$ ipython --no-banner

In [1]: import numpy as np

In [2]: import numpy.linalg as la

In [3]: np.set_printoptions(precision=1, suppress=True, linewidth=140)

In [4]: J = np.loadtxt("dump.csv", delimiter=",")

In [5]: print(J)
[[0. 0. 0. 0. 0. 0. 0. 0. 0. 0. 0.]
 [0. 0. 0. 0. 0. 0. 0. 0. 0. 0. 0.]
 [1. 2. 1. 0. 0. 0. 0. 0. 0. 0. 0.]
 [2. 0. 0. 1. 0. 0. 0. 0. 0. 0. 0.]
 [1. 2. 0. 2. 1. 0. 0. 0. 0. 0. 0.]
 [2. 1. 1. 2. 2. 1. 0. 0. 0. 0. 0.]
 [1. 0. 1. 1. 0. 2. 1. 0. 0. 0. 0.]
 [2. 2. 2. 2. 2. 1. 0. 2. 0. 0. 0.]
 [0. 0. 2. 0. 2. 2. 1. 1. 0. 0. 0.]
 [1. 2. 1. 0. 1. 2. 0. 1. 0. 1. 0.]
 [0. 0. 2. 1. 1. 1. 0. 2. 0. 1. 2.]]

In [6]: left, sv, Vt = la.svd(J)

In [7]: print(sv.round(1) + 0)
[8.6 4.1 2.7 2.6 1.9 1.4 1.2 0.9 0.3 0.  0. ]

In [8]: Y = left[:, :9] @ np.diag(sv[:9]) @ Vt[:9]

In [9]: print(round(la.norm(J - Y) / la.norm(J), 1))
0.0

In [10]: print(la.matrix_rank(Y))
9

In [11]: data = np.loadtxt("out4.csv", delimiter=",")

In [12]: print(data)
[[0. 0. 1. 1. 1.]
 [0. 0. 0. 0. 0.]
 [1. 0. 0. 0. 1.]
 [1. 0. 0. 0. 0.]
 [1. 0. 1. 0. 0.]]

In [13]: left, sv, Vt = la.svd(data)

In [14]: V = Vt[:(sv > 1e-8).sum()]

In [15]: rng = np.random.default_rng(878088)

In [16]: x = data[4] + 4 * data[0] + rng.integers(2) * np.eye(5)[1]

In [17]: print(x)
[1. 0. 5. 4. 4.]

In [18]: print(np.round(np.diag(V.T @ V), 1) + 0)
[1. 0. 1. 1. 1.]

In [19]: print(la.matrix_rank(np.vstack([data, x])))
4

In [20]: print((la.matrix_power((data != 0) + (data.T != 0) + np.eye(5), 5) > 0).astype(int))
[[1 0 1 1 1]
 [0 1 0 0 0]
 [1 0 1 1 1]
 [1 0 1 1 1]
 [1 0 1 1 1]]

In [21]: print(np.flatnonzero(la.matrix_power((data != 0) + (data.T != 0) + np.eye(5), 5)[4]))
[0 2 3 4]

In [22]: vals, V = la.eigh(data)

In [23]: print(round(vals.sum(), 1), np.trace(data))
0.0 0.0

In [24]: print((vals > 1e-8).sum(), (vals < -1e-8).sum())
2 2

In [25]: print(la.eigvalsh(data + 5 * np.eye(5)))
[3.5 4.  5.  5.3 7.2]

In [26]: print(np.round(V.T @ V, 1) + 0)
[[1. 0. 0. 0. 0.]
 [0. 1. 0. 0. 0.]
 [0. 0. 1. 0. 0.]
 [0. 0. 0. 1. 0.]
 [0. 0. 0. 0. 1.]]

In [27]: print(vals.round(1) + 0)
[-1.5 -1.   0.   0.3  2.2]

In [28]: print(np.unique(vals.round(6) + 0, return_counts=True)[1])
[1 1 1 1 1]

In [29]: rk = la.matrix_rank(data)

In [30]: print(rk)
4

In [31]: ns = la.svd(data)[2][rk:].T

In [32]: print([int(la.matrix_rank(np.delete(data, i, axis=0))) for i in range(5)])
[3, 4, 3, 3, 3]

In [33]: print([int(la.matrix_rank(data[:i])) for i in range(1, len(data) + 1)])
[1, 1, 2, 3, 4]

In [34]: print(np.round(ns @ ns.T, 1) + 0)
[[0. 0. 0. 0. 0.]
 [0. 1. 0. 0. 0.]
 [0. 0. 0. 0. 0.]
 [0. 0. 0. 0. 0.]
 [0. 0. 0. 0. 0.]]

In [35]: print(ns.shape)
(5, 1)

In [36]: hat = np.triu(np.array([[-3, -2, 1, -1, -1],
    ...:     [-1, -3, -1, 0, -1],
    ...:     [-3, -2, 1, -2, -1],
    ...:     [0, -3, -3, 2, 3],
    ...:     [2, 2, -3, 3, -1]]), 1) + np.eye(5)

In [37]: Y = hat @ data @ la.inv(hat)

In [38]: print(la.matrix_rank(Y))
4

In [39]: print(np.round(np.poly(Y), 1) + 0)
[ 1.  0. -4. -2.  1.  0.]

In [40]: E = np.load("x.npy")

In [41]: print(E)
[[0.4 0.3 0.3 0. ]
 [0.2 0.4 0.2 0.1]
 [0.1 0.3 0.4 0.1]
 [0.4 0.2 0.  0.4]]

In [42]: print(round(np.einsum("ii->", E), 1))
1.6

In [43]: print(round(float(la.det(E.T)), 1))
0.0

In [44]: print(round(float(np.einsum("ij,ji->", E, E)), 1))
1.1

In [45]: print(round(float(la.det(E[::-1])), 1))
0.0

In [46]: print(round(float(la.det(2 * E)), 1), round(la.det(E), 1))
0.2 0.0

In [47]: print(round(float(la.eigvals(E).sum().real), 1))
1.6

In [48]: print(la.eigvals(E))
[1. +0.j  0.3+0.2j 0.3-0.2j 0.1+0.j ]

In [49]: print(np.sort(np.abs(la.eigvals(E)))[::-1])
[1.  0.3 0.3 0.1]

In [50]: p = np.eye(4)[0]

In [51]: for _ in range(4):
    ...:     p = p @ E
    ...:     print(p.round(1))
    ...: 
[0.4 0.3 0.3 0. ]
[0.3 0.3 0.3 0.1]
[0.3 0.3 0.3 0.1]
[0.3 0.3 0.3 0.1]

In [52]: x = np.array([2, 2, 2, 2])

In [53]: target = E @ x

In [54]: c, lr = np.zeros(4), 1 / la.norm(E, 2) ** 2

In [55]: for i in range(3):
    ...:     c -= lr * E.T @ (E @ c - target)
    ...:     if i % 1 == 0: print(i, round(la.norm(E @ c - target), 1))
    ...: 
0 0.2
1 0.2
2 0.2

In [56]: print(round(float(la.cond(E)), 1))
9.8

In [57]: mat = np.load("case5.npy")

In [58]: print(mat)
[[-2.1  1.9  5.  -1.3 -0.1 -3.   3.5]
 [ 3.9 -1.6 -7.3  0.6 -0.4  3.3 -3.5]
 [-0.3  3.9  3.6  1.7  1.6 -0.8  1.3]
 [ 0.7  3.2  3.2  3.4  2.6  1.2 -3.2]
 [ 2.9 -0.5  0.1 -1.9  1.5  0.7 -3.9]
 [-4.7 -4.1 -2.4 -0.5 -3.8 -1.5  5.2]
 [ 4.5 -0.2 -2.  -2.9  1.   1.3 -3.9]
 [ 2.2 -3.8 -3.9 -7.  -2.4 -1.8  2. ]
 [ 2.6  3.6  3.7 -0.6  2.9 -0.1 -2.6]
 [ 0.9  2.1  0.9  0.3  0.8 -0.2  0.7]
 [ 3.1 -0.5 -6.4  0.3 -0.4  2.4 -1.9]
 [ 2.8  2.2 -0.9  1.1  1.7  1.6 -2. ]
 [-0.1 -1.  -0.6  3.9  1.1  2.8 -5.1]
 [ 4.  -1.4 -4.2 -2.   0.   1.4 -2.8]
 [ 0.8  4.2  3.9 -0.2  1.6 -1.6  1.7]
 [-2.1  3.9  4.   7.   2.5  1.9 -2.2]
 [ 2.1 -0.9 -4.5 -2.1 -1.2  0.   1.4]
 [-3.5 -1.5  2.3 -1.3 -1.6 -2.3  3.7]
 [-0.9  0.8 -2.5  1.1 -1.4 -0.4  4. ]
 [-1.6 -1.1  2.  -6.7 -2.6 -5.   7.1]]

In [59]: print(np.prod(np.diag(J)), np.round(la.det(J), 1))
0.0 0.0

In [60]: print(J @ J)
[[ 0.  0.  0.  0.  0.  0.  0.  0.  0.  0.  0.]
 [ 0.  0.  0.  0.  0.  0.  0.  0.  0.  0.  0.]
 [ 1.  2.  1.  0.  0.  0.  0.  0.  0.  0.  0.]
 [ 2.  0.  0.  1.  0.  0.  0.  0.  0.  0.  0.]
 [ 5.  2.  0.  4.  1.  0.  0.  0.  0.  0.  0.]
 [ 9.  7.  2.  8.  4.  1.  0.  0.  0.  0.  0.]
 [ 8.  4.  4.  6.  4.  4.  1.  0.  0.  0.  0.]
 [14. 13.  7. 12.  8.  3.  0.  4.  0.  0.  0.]
 [11. 12.  7. 11.  8.  5.  1.  2.  0.  0.  0.]
 [ 9. 10.  6.  8.  8.  5.  0.  3.  0.  1.  0.]
 [12. 13. 12. 11. 10.  7.  0.  9.  0.  3.  4.]]

In [61]: print(np.sort(la.eigvals(J)))
[0. 0. 0. 1. 1. 1. 1. 1. 1. 2. 2.]

In [62]: print([int(la.matrix_rank(la.matrix_power(J, p))) for p in range(1, 12)])
[9, 8, 8, 8, 8, 8, 8, 8, 8, 8, 8]

In [63]: hat = mat @ la.solve(mat.T @ mat, mat.T)

In [64]: print(np.diag(hat))
[0.4 0.4 0.2 0.3 0.4 0.3 0.6 0.3 0.4 0.2 0.7 0.4 0.4 0.4 0.3 0.3 0.3 0.1 0.3 0.4]

In [65]: print(np.allclose(hat @ hat, hat))
True

In [66]: print(round(np.trace(hat), 1))
7.0

In [67]: print(hat @ mat[:, 6])
[ 3.5 -3.5  1.3 -3.2 -3.9  5.2 -3.9  2.  -2.6  0.7 -1.9 -2.  -5.1 -2.8  1.7 -2.2  1.4  3.7  4.   7.1]

In [68]: u, v = mat[15], mat[11]

In [69]: print(round(u @ v, 1))
18.5

In [70]: p = (u @ v) / (u @ u) * u

In [71]: print(la.matrix_rank(np.outer(u, v)))
1

In [72]: print(round((v - p) @ u, 1))
0.0

In [73]: print(round(float(la.norm(u + v) ** 2 + la.norm(u - v) ** 2), 1))
246.9

In [74]: left, sv, Vt = la.svd(mat)

In [75]: print(sv)
[21.9 20.9 12.4  7.2  0.5  0.5  0.4]

In [76]: Y = left[:, :4] @ np.diag(sv[:4]) @ Vt[:4]

In [77]: print(la.matrix_rank(Y))
4

In [78]: print(np.round(la.norm(mat - Y) / la.norm(mat), 1))
0.0

In [79]: print(round(la.norm(mat - Y, 2), 1), round(sv[4], 1))
0.5 0.5

In [80]: print(la.matrix_rank(mat, rtol=0.05))
4

In [81]: M = np.array([[2, 8, 6, 9, 4, 4, 8],
    ...:     [8, 2, 8, 6, 9, 4, 4],
    ...:     [6, 8, 2, 8, 6, 9, 4],
    ...:     [9, 6, 8, 2, 8, 6, 9],
    ...:     [4, 9, 6, 8, 2, 8, 6],
    ...:     [4, 4, 9, 6, 8, 2, 8],
    ...:     [8, 4, 4, 9, 6, 8, 2]])

In [82]: print(M)
[[2 8 6 9 4 4 8]
 [8 2 8 6 9 4 4]
 [6 8 2 8 6 9 4]
 [9 6 8 2 8 6 9]
 [4 9 6 8 2 8 6]
 [4 4 9 6 8 2 8]
 [8 4 4 9 6 8 2]]

In [83]: Y = M / la.norm(M, axis=1, keepdims=True)

In [84]: cov = Y @ Y.T

In [85]: print((cov - 2 * np.eye(7)).round(6).argmax(axis=1))
[4 5 6 1 0 1 2]

In [86]: print((np.abs(cov) > 0.9).astype(int))
[[1 0 0 0 1 0 0]
 [0 1 0 1 0 1 0]
 [0 0 1 0 1 0 1]
 [0 1 0 1 0 1 0]
 [1 0 1 0 1 0 0]
 [0 1 0 1 0 1 0]
 [0 0 1 0 0 0 1]]

In [87]: print(cov)
[[1.  0.8 0.9 0.8 0.9 0.9 0.8]
 [0.8 1.  0.8 0.9 0.8 0.9 0.9]
 [0.9 0.8 1.  0.8 0.9 0.8 0.9]
 [0.8 0.9 0.8 1.  0.8 0.9 0.8]
 [0.9 0.8 0.9 0.8 1.  0.8 0.9]
 [0.9 0.9 0.8 0.9 0.8 1.  0.8]
 [0.8 0.9 0.9 0.8 0.9 0.8 1. ]]

In [88]: print(np.argwhere(np.triu(np.abs(cov) > 0.95, 1)))
[]

In [89]: print(la.norm(Y, axis=1))
[1. 1. 1. 1. 1. 1. 1.]

In [90]: print(cov[4])
[0.9 0.8 0.9 0.8 1.  0.8 0.9]
